% python3 -q
>>> import numpy as np
>>> import numpy.linalg as la
>>> np.set_printoptions(precision=3, suppress=True, linewidth=200)
>>> E = np.loadtxt("arr.csv", delimiter=",")
>>> print(E)
[[6. 4. 6. 4.]
 [4. 0. 4. 0.]
 [6. 4. 0. 0.]
 [4. 0. 0. 0.]]
>>> evals, evecs = la.eigh(E)
>>> print(evals.sum(), np.trace(E))
6.0 6.0
>>> print(evals)
[-4.944 -3.236  1.236 12.944]
>>> print(np.round(evecs @ np.diag(evals) @ evecs.T, 3) + 0)
[[6. 4. 6. 4.]
 [4. 0. 4. 0.]
 [6. 4. 0. 0.]
 [4. 0. 0. 0.]]
>>> print(np.abs(evecs[:, -1]).round(6).argmax())
0
>>> print(la.svd(E, compute_uv=False))
[12.944  4.944  3.236  1.236]
>>> print(la.eigvalsh(E @ E))
[  1.528  10.472  24.446 167.554]
>>> print(np.round(evecs.T @ E @ evecs, 3) + 0)
[[-4.944  0.     0.     0.   ]
 [ 0.    -3.236  0.     0.   ]
 [ 0.     0.     1.236  0.   ]
 [ 0.     0.     0.    12.944]]
>>> print(np.round(evecs.T @ evecs, 3) + 0)
[[1. 0. 0. 0.]
 [0. 1. 0. 0.]
 [0. 0. 1. 0.]
 [0. 0. 0. 1.]]
>>> C2 = E.T @ E
>>> print(la.matrix_rank(C2))
4
>>> print(la.svd(E, compute_uv=False) ** 2)
[167.554  24.446  10.472   1.528]
>>> print(C2)
[[104.  48.  52.  24.]
 [ 48.  32.  24.  16.]
 [ 52.  24.  52.  24.]
 [ 24.  16.  24.  16.]]
>>> print(np.allclose(C2, C2.T))
True
>>> print(np.diag(C2))
[104.  32.  52.  16.]
>>> print(la.eigvals(E))
[12.944  1.236 -4.944 -3.236]
>>> print(round(float(la.eigvals(E).sum().real), 3))
6.0
>>> O, Rm = la.qr(E)
>>> print(np.round(O @ Rm, 3) + 0)
[[6. 4. 6. 4.]
 [4. 0. 4. 0.]
 [6. 4. 0. 0.]
 [4. 0. 0. 0.]]
>>> print(np.abs(np.diag(Rm)))
[10.198  3.138  5.099  1.569]
>>> print(np.round(O.T @ O, 3) + 0)
[[1. 0. 0. 0.]
 [0. 1. 0. 0.]
 [0. 0. 1. 0.]
 [0. 0. 0. 1.]]
>>> print(O.shape, Rm.shape)
(4, 4) (4, 4)
>>> print(np.round(abs(Rm[0, 0]), 3), round(float(la.norm(E[:, 0])), 3))
10.198 10.198
